% ipython --no-banner

In [1]: import numpy as np

In [2]: import numpy.linalg as la

In [3]: np.set_printoptions(precision=2, suppress=True, linewidth=200, legacy="1.25")

In [4]: rnd = lambda a: np.round(a, 2) + 0

In [5]: J = np.load("data.npy")

In [6]: J
Out[6]: 
array([[ 0.95,  0.94,  0.81, -0.88],
       [ 0.99,  0.99,  0.98, -0.99],
       [-0.95, -0.9 , -0.16,  0.58],
       [ 0.35,  0.58,  0.91, -0.85],
       [ 0.98,  0.97,  0.83, -0.92],
       [ 0.09,  0.01, -0.24,  0.16],
       [-0.56, -0.33,  0.58, -0.3 ],
       [-0.95, -0.93, -0.71,  0.84],
       [-0.96, -0.98, -0.99,  0.99],
       [ 0.76,  0.79,  0.8 , -0.81],
       [-0.72, -0.74, -0.7 ,  0.73],
       [ 0.91,  0.88,  0.5 , -0.71],
       [ 0.09,  0.07, -0.01, -0.02],
       [ 0.26,  0.42,  0.73, -0.65],
       [ 0.26,  0.15, -0.26,  0.12]])

In [7]: W = np.array([[-3, -3, 1], [3, 3, 0], [3, 2, 0], [1, 3, 2]])

In [8]: c = np.array([2, -2, 2])

In [9]: act = np.maximum(J @ W + c, 0)

In [10]: (act > 0).astype(int)
Out[10]: 
array([[1, 0, 1],
       [1, 0, 1],
       [1, 0, 1],
       [1, 0, 1],
       [1, 0, 1],
       [1, 0, 1],
       [1, 0, 1],
       [1, 0, 1],
       [0, 0, 1],
       [1, 0, 1],
       [1, 0, 1],
       [1, 0, 1],
       [1, 0, 1],
       [1, 0, 1],
       [1, 0, 1]])

In [11]: rnd((act > 0).mean(axis=0))
Out[11]: array([0.93, 0.  , 1.  ])

In [12]: print(la.matrix_rank(act))
2

In [13]: cent = np.array([[-1, -1, 2], [0, -2, 0], [-1, 2, -1]])

In [14]: (act @ cent).round(6).argmax(axis=1)
Out[14]: array([2, 2, 2, 2, 2, 1, 2, 1, 1, 2, 1, 2, 1, 2, 1])

In [15]: W @ cent
Out[15]: 
array([[ 2, 11, -7],
       [-3, -9,  6],
       [-3, -7,  6],
       [-3, -3,  0]])

In [16]: x0 = np.array([0, 9, 3, 6])

In [17]: y = J @ x0

In [18]: rnd(la.lstsq(J, y)[0])
Out[18]: array([0., 9., 3., 6.])

In [19]: rng = np.random.default_rng(32)

In [20]: y = y + 0.02 * rng.normal(size=15)

In [21]: print(rnd(y))
[ 5.63  5.93 -5.1   2.86  5.69  0.29 -3.   -5.45 -5.89  4.63 -4.39  5.17  0.51  2.08  1.28]

In [22]: c, *_ = la.lstsq(J, y)

In [23]: c.round()
Out[23]: array([0., 9., 3., 6.])

In [24]: rnd(c)
Out[24]: array([0.06, 8.87, 2.98, 5.9 ])

In [25]: labels = J[:, 1] > np.median(J[:, 1])

In [26]: f = J[labels].mean(axis=0) - J[~labels].mean(axis=0)

In [27]: ((J - J.mean(axis=0)) @ f > 0).astype(int)
Out[27]: array([1, 1, 0, 1, 1, 0, 0, 0, 0, 1, 0, 1, 0, 1, 0])

In [28]: print(rnd(f))
[ 1.21  1.25  1.11 -1.22]

In [29]: labels.astype(int)
Out[29]: array([1, 1, 0, 1, 1, 0, 0, 0, 0, 1, 0, 1, 0, 1, 0])

In [30]: cov = np.cov(J, rowvar=False)

In [31]: np.argwhere(np.triu(np.abs(np.corrcoef(J.T)) > 0.8, 1))
Out[31]: 
array([[0, 1],
       [0, 3],
       [1, 2],
       [1, 3],
       [2, 3]])

In [32]: rnd(la.eigvalsh(cov)[::-1])
Out[32]: array([1.96, 0.13, 0.  , 0.  ])

In [33]: np.argsort(-J.std(axis=0).round(6), kind="stable")
Out[33]: array([0, 1, 3, 2])

In [34]: rnd(np.corrcoef(J[:, 0], J[:, 2])[0, 1])
Out[34]: 0.8

In [35]: cent = J[[14, 3]].astype(float)

In [36]: for _ in range(3):
    ...:     labels = la.norm(J[:, None] - cent, axis=-1).argmin(axis=1)
    ...:     cent = np.array([J[labels == j].mean(axis=0) for j in range(2)])
    ...: 

In [37]: print(labels)
[1 1 0 1 1 0 0 0 0 1 0 1 0 1 0]

In [38]: print(rnd(cent))
[[-0.46 -0.46 -0.31  0.39]
 [ 0.74  0.8   0.79 -0.83]]

In [39]: m1 = np.array([[0, 0, 0], [3, 0, 0], [0, 0, 0], [0, 0, 0], [0, 0, 0]])

In [40]: print(m1)
[[0 0 0]
 [3 0 0]
 [0 0 0]
 [0 0 0]
 [0 0 0]]

In [41]: la.lstsq(m1[:-1].T, m1[-1])[2]
Out[41]: 1

In [42]: rnd(np.trace(la.pinv(m1) @ m1))
Out[42]: 1.0

In [43]: print(m1.sum(axis=1))
[0 3 0 0 0]

In [44]: m1[:, 3]
IndexError: index 3 is out of bounds for axis 1 with size 3


In [45]: np.count_nonzero(m1)
Out[45]: 1

In [46]: m1.sum(axis=0)
Out[46]: array([3, 0, 0])

In [47]: m1 - m1[0]
Out[47]: 
array([[0, 0, 0],
       [3, 0, 0],
       [0, 0, 0],
       [0, 0, 0],
       [0, 0, 0]])

In [48]: rnd(la.svd(m1, compute_uv=False))
Out[48]: array([3., 0., 0.])

In [49]: rank = la.matrix_rank(m1)

In [50]: rank
Out[50]: 1

In [51]: null = la.svd(m1)[2][rank:].T

In [52]: [int(la.matrix_rank(m1[:, :j + 1])) for j in range(3)]
Out[52]: [1, 1, 1]

In [53]: la.matrix_rank(m1.T @ m1), la.matrix_rank(m1 @ m1.T)
Out[53]: (1, 1)

In [54]: [int(la.matrix_rank(m1[:i])) for i in range(1, len(m1) + 1)]
Out[54]: [0, 1, 1, 1, 1]

In [55]: [int(la.matrix_rank(np.delete(m1, i, axis=0))) for i in range(5)]
Out[55]: [1, 0, 1, 1, 1]

In [56]: left, s, VT = la.svd(m1)

In [57]: vecs = VT[:(s > 1e-8).sum()]

In [58]: x0 = m1[1] + -1 * m1[2] + rng.integers(2) * np.eye(3)[0]

In [59]: x0
Out[59]: array([3., 0., 0.])

In [60]: vecs.T @ vecs
Out[60]: 
array([[1., 0., 0.],
       [0., 0., 0.],
       [0., 0., 0.]])

In [61]: np.diag(vecs.T @ vecs)
Out[61]: array([1., 0., 0.])

In [62]: la.matrix_rank(np.vstack([m1, x0]))
Out[62]: 1

In [63]: rnd(la.norm(x0 - vecs.T @ vecs @ x0))
Out[63]: 0.0

In [64]: data = np.load("a.npy")

In [65]: data
Out[65]: 
array([[-3.,  0.,  0.,  1.],
       [-2., -4., -2.,  2.],
       [-1., -2., -4.,  1.],
       [-6., -6., -6.,  4.]])

In [66]: W = np.array([[0, 1], [0, 3], [2, 3], [1, 3]])

In [67]: c = np.array([-2, 1])

In [68]: act = np.maximum(data @ W + c, 0)

In [69]: la.matrix_rank(act)
Out[69]: 1

In [70]: (act > 0).astype(int)
Out[70]: 
array([[0, 1],
       [0, 0],
       [0, 0],
       [0, 0]])

In [71]: cent = np.array([[1, 2], [-1, 1]])

In [72]: W @ cent
Out[72]: 
array([[-1,  1],
       [-3,  3],
       [-1,  7],
       [-2,  5]])

In [73]: X = np.loadtxt("case18.csv", delimiter=",")

In [74]: X
Out[74]: 
array([[8., 6., 4., 5., 8.],
       [6., 2., 5., 8., 2.],
       [4., 5., 0., 8., 6.],
       [5., 8., 8., 4., 9.],
       [8., 2., 6., 9., 4.]])

In [75]: ev, vecs = la.eigh(X)

In [76]: x0 = np.array([1, 0, 0, 1, 2])

In [77]: print(x0 @ X @ x0)
106.0

In [78]: rnd(x0 @ X @ x0 / (x0 @ x0)), rnd(ev[0]), rnd(ev[-1])
Out[78]: (17.67, -8.43, 28.58)

In [79]: np.kron(np.eye(2, dtype=int), X)
Out[79]: 
array([[8., 6., 4., 5., 8., 0., 0., 0., 0., 0.],
       [6., 2., 5., 8., 2., 0., 0., 0., 0., 0.],
       [4., 5., 0., 8., 6., 0., 0., 0., 0., 0.],
       [5., 8., 8., 4., 9., 0., 0., 0., 0., 0.],
       [8., 2., 6., 9., 4., 0., 0., 0., 0., 0.],
       [0., 0., 0., 0., 0., 8., 6., 4., 5., 8.],
       [0., 0., 0., 0., 0., 6., 2., 5., 8., 2.],
       [0., 0., 0., 0., 0., 4., 5., 0., 8., 6.],
       [0., 0., 0., 0., 0., 5., 8., 8., 4., 9.],
       [0., 0., 0., 0., 0., 8., 2., 6., 9., 4.]])

In [80]: rnd(la.det(X[::-1]))
Out[80]: 2932.0

In [81]: rnd(np.poly(X))
Out[81]: array([    1.,   -18.,  -303.,  -128.,  4278., -2932.])

In [82]: print(rnd(la.det(2 * X)), rnd(la.det(X)))
93824.0 2932.0

In [83]: rnd(la.eigvals(X).sum().real)
Out[83]: 18.0
